>>> import numpy as np
>>> import numpy.linalg as la
>>> np.set_printoptions(precision=3, suppress=True, linewidth=100)
>>> E = np.load("block11.npy")
>>> E
array([[-1.547, -0.073, -0.09 , -0.459,  1.652, -0.328,  0.809, -1.248, -0.417, -0.131, -0.132,
        -0.957, -0.204,  0.404],
       [-1.107, -0.436, -0.694,  0.442,  0.313, -0.078,  0.723,  0.604,  1.094,  0.617, -0.553,
        -0.23 , -1.008, -1.721],
       [-0.004,  1.445,  1.215, -0.579, -1.088,  0.414, -0.933, -0.323,  0.245, -0.244, -1.167,
         0.338, -0.663, -0.857],
       [ 1.388,  0.434,  0.435,  1.642,  0.693,  0.453, -0.847, -0.747,  0.218,  0.045,  0.242,
         0.059,  0.967, -0.997],
       [ 2.104,  0.004, -0.823,  0.2  ,  1.015,  0.133, -0.301, -0.852,  0.595, -0.555, -0.227,
        -1.047,  0.369,  0.213],
       [-1.483,  0.68 ,  1.844, -0.438,  0.746,  0.085, -0.447,  0.214,  0.318,  0.615,  0.535,
         0.463,  0.884,  0.417],
       [ 1.218,  0.396, -0.929, -0.424, -0.2  ,  0.055, -0.075,  0.729, -1.05 ,  0.991, -0.809,
        -0.672,  1.019, -1.227],
       [-0.96 ,  0.719, -0.783,  0.987, -1.816,  0.045, -0.511, -1.093,  0.36 , -0.006,  0.899,
         0.126,  0.512, -0.05 ],
       [-0.018,  0.509,  0.124, -0.08 ,  1.051, -1.015, -0.426,  0.308, -0.281,  1.376,  1.569,
         0.297, -1.22 ,  0.544],
       [ 1.653,  0.89 ,  0.388,  0.319,  0.018, -0.424,  0.079, -0.028,  0.495, -0.753, -1.734,
        -0.541,  0.889,  0.366],
       [-0.614, -0.776,  1.147,  0.798, -0.228,  1.118, -0.574,  0.295, -0.663,  0.643,  1.602,
         0.886,  0.075, -0.374],
       [-0.896, -0.627, -0.558,  1.368, -0.045,  0.962, -1.092,  1.221,  0.333, -0.6  ,  0.979,
         0.536,  0.429, -0.336],
       [-0.399,  0.277, -0.944,  0.54 ,  2.243,  0.1  , -0.248,  0.063,  1.183, -0.275, -0.171,
         0.348, -0.834, -0.39 ],
       [ 0.765,  0.802, -0.109, -0.846,  0.244,  1.661, -0.554,  0.88 ,  0.523, -0.248,  1.198,
         0.385, -0.755,  0.811],
       [-1.76 , -0.768, -0.851, -0.135, -0.436,  0.371,  0.972, -0.649,  0.679,  0.963, -0.832,
        -0.195, -0.825, -0.277],
       [-0.322, -0.864,  0.128, -1.368, -0.008,  0.106,  1.281, -1.793,  0.263, -0.33 ,  0.31 ,
         0.068,  0.981, -0.39 ],
       [ 0.63 ,  1.922,  0.777, -0.504, -0.131,  0.964,  0.495, -0.177,  0.339, -0.299,  0.441,
        -0.694,  1.303, -0.504],
       [-0.532, -0.006,  1.034,  0.276, -0.439, -0.513,  1.13 ,  1.158, -1.325, -0.642, -0.481,
         0.113,  0.516,  1.349],
       [ 0.126, -1.57 ,  0.246,  0.276, -0.581, -0.216,  0.08 ,  0.092,  0.825,  1.1  , -1.524,
        -0.797,  1.038,  0.243],
       [ 1.315,  0.374,  1.1  , -0.102,  0.933, -0.322, -0.871, -0.415, -0.33 ,  0.672, -0.416,
         1.607,  0.509,  0.658],
       [ 1.414,  0.195, -0.686, -0.079, -0.439, -0.843,  0.845,  0.324, -0.144, -1.001,  0.059,
        -0.423,  1.654, -0.907],
       [-0.025, -1.387,  2.005, -0.354, -0.295,  0.548,  1.343, -0.514,  0.043, -0.103, -0.623,
        -0.003, -0.212,  0.167],
       [ 0.893,  1.012, -0.671,  0.332,  0.601,  0.461,  1.447,  0.37 , -0.192,  0.744, -0.274,
         0.834,  1.471,  0.536],
       [-0.556,  0.578, -0.683,  0.475,  1.258,  0.663,  0.249,  0.124,  1.016,  0.803,  1.373,
        -0.8  ,  0.998, -0.608]])
>>> round(la.norm(E[13], 1), 3), np.round(la.norm(E[13], np.inf), 3)
(np.float64(9.781), np.float64(1.661))
>>> round(float(la.norm(E[13] - E[11])), 3)
3.719
>>> round(float(la.norm(E, "nuc")), 3)
51.847
>>> round(float(E[13] @ E[11]), 3)
2.087
>>> out = np.c_[E[:, :13] @ np.array([[0, -3, 1, 2, 1, -1, 0, -3, -2, 1, 1, -2, -3],
...     [1, -1, -1, 1, -3, 1, 2, -3, 3, -3, 3, 0, -2],
...     [2, 2, -3, 1, 0, -2, -3, 3, 1, 0, -2, -3, 2],
...     [-1, -2, 3, -1, -3, 0, -3, 1, 3, -2, 0, 2, -1],
...     [0, 3, -1, 2, 2, -2, -1, 2, 2, 1, -2, -2, 2],
...     [3, 2, -3, -3, 0, -2, -3, -1, -2, -2, 0, 3, 1],
...     [-3, -3, 2, 1, 1, -2, 2, 2, -1, 0, 1, 3, 3],
...     [1, -1, -3, -3, 3, -1, 2, -2, 0, 1, -2, -3, 0],
...     [-2, -1, 3, -2, -3, 1, 2, -3, -1, -2, 3, 0, -3],
...     [-3, -3, 0, -1, -3, -2, -3, -2, 1, -1, -3, 2, 3],
...     [-3, -2, -3, 2, -3, 0, -1, 0, 1, 1, 3, -3, 1],
...     [-2, 2, -3, -2, -2, 1, 0, 3, 3, 2, 0, 1, -2],
...     [0, -1, -1, 2, -3, -3, -3, -2, -2, 1, -1, 1, -2]]), np.array([2, -3, 2, -1, 0, 3, -3, -3, 1, 1, 0, 1, -1, -1, 2, 0, 2, -1, 0, 0, 2, 2, 1, -2])]
>>> out
array([[ -0.916,   7.937,   4.333,   8.25 ,   4.984,  -1.864,   0.258,  10.927,   2.25 ,  -0.635,
         -2.635,   3.302,  13.517,   2.   ],
       [ -5.985,  -1.796,   8.931,  -9.482,   2.046,   2.193,   6.373,   0.741,   1.893,  -4.436,
         -1.358,   6.332,   5.572,  -3.   ],
       [ 11.239,   7.001,  -3.997,  -4.733,  -1.869,   5.616,   2.694,  -2.974,   2.434,  -6.82 ,
          2.419,  -0.519,  -6.414,   2.   ],
       [  1.4  ,  -2.425,   1.854,   5.243, -11.076,  -4.389, -13.445,  -4.287,   3.526,  -3.312,
          1.359,  -0.734,  -8.835,  -1.   ],
       [  1.858,  -4.235,  10.947,   8.818,   2.213,  -1.745,   0.132, -10.148,  -7.61 ,  -0.998,
          5.535,  -2.424,  -9.227,   0.   ],
       [  1.604,   8.677, -14.47 ,   0.805,  -8.504,  -5.608,  -8.721,   5.025,   7.758,  -0.763,
         -5.668,  -5.69 ,   6.183,   3.   ],
       [  2.979,  -8.722,   0.309,   2.373,   3.905,  -6.014,  -1.127, -13.002,  -6.706,   1.272,
         -6.438,   2.412,  -1.83 ,  -3.   ],
       [ -4.91 ,  -6.511,   5.062,  -2.114, -19.047,   7.864,  -2.398,  -4.866,   2.931,  -7.141,
         11.353,   9.685,  -7.706,  -3.   ],
       [ -9.489,  -3.125,  -6.142,   3.764,  -3.631,   1.675,   0.045,   1.89 ,  12.562,   2.133,
         -0.927, -10.723,   7.559,   1.   ],
       [  7.363,  -3.453,   9.473,   4.891,   2.448,  -2.064,   3.331,  -8.852,  -4.869,  -2.981,
          1.299,  -0.775, -12.607,   1.   ],
       [ -1.09 ,   3.522, -15.572,  -4.659,  -7.568,  -4.671, -16.153,   8.308,   5.739,   2.081,
         -5.131,  -1.973,   7.428,   0.   ],
       [  1.397,   3.459,  -7.154, -10.398,  -5.133,   1.296,  -6.067,  -0.464,   3.331,  -0.085,
          0.202,  -0.933,  -4.696,   1.   ],
       [ -2.768,   7.076,   4.4  ,  -3.053,   1.172,   2.894,   4.717,   1.551,   7.922,  -2.604,
          2.155,  -0.932,  -1.516,  -1.   ],
       [  4.289,   2.563, -13.648,  -5.302,   0.547,   0.342,   2.751,  -8.323,  -0.959,  -1.732,
          7.249,  -7.162,  -3.159,  -1.   ],
       [ -6.148,   0.314,  10.313,  -9.315,  -0.463,   2.562,   3.167,   3.997,  -2.109,  -5.381,
         -1.743,  16.053,   9.724,   2.   ],
       [ -5.16 ,   2.222,   2.359,   8.564,  -1.548,  -3.715,  -1.079,   6.713,  -9.474,   4.224,
          3.441,   6.539,   4.684,   0.   ],
       [  5.494,  -4.038,  -5.902,   6.832,  -7.886,  -6.407,  -1.875, -10.818,  -3.799,  -6.387,
          7.887,  -0.741,  -4.18 ,   2.   ],
       [  3.808,   0.15 ,  -5.423,   1.141,   7.954,  -4.532,   0.821,   9.137,   1.435,   4.232,
         -6.934,  -1.443,   5.709,  -1.   ],
       [ -0.934,  -5.084,  11.299,  -4.186,   0.479,  -6.132,  -6.373,  -4.766, -10.414,  -0.603,
        -10.453,   7.053,   0.659,   0.   ],
       [  0.586,   5.119,  -8.201,   4.372,  -4.27 ,  -3.8  ,  -8.572,   2.856,   7.056,   4.854,
         -6.433,  -5.626,  -5.102,   0.   ],
       [ -1.878, -10.984,   5.732,   9.501,   1.147,  -2.824,   5.685,  -8.1  ,  -8.578,   4.714,
          5.54 ,  -1.964, -10.085,   2.   ],
       [  2.176,   4.594,  -0.617,  -0.074,   7.1  ,  -7.168,  -5.764,  12.965,  -6.551,   2.115,
         -6.454,   2.58 ,  10.569,   2.   ],
       [ -5.944,  -8.978,  -1.037,   2.317,  -6.295,  -9.186,  -2.064,  -5.853,   0.63 ,  -0.253,
         -0.325,   8.918,  -2.449,   1.   ],
       [ -6.857,  -5.766,  -0.45 ,   2.219, -11.548,  -6.348,  -5.465,  -8.587,   1.293,  -5.248,
          3.789,   1.644,   2.935,  -2.   ]])
>>> np.round(la.norm(out - E @ la.lstsq(E, out)[0], axis=0), 3) + 0
array([0.   , 0.   , 0.   , 0.   , 0.   , 0.   , 0.   , 0.   , 0.   , 0.   , 0.   , 0.   , 0.   ,
       6.707])
>>> la.matrix_rank(out)
np.int64(14)
>>> np.round(la.lstsq(E, out[:, 0])[0], 3) + 0
array([ 0.,  1.,  2., -1.,  0.,  3., -3.,  1., -2., -3., -3., -2.,  0.,  0.])
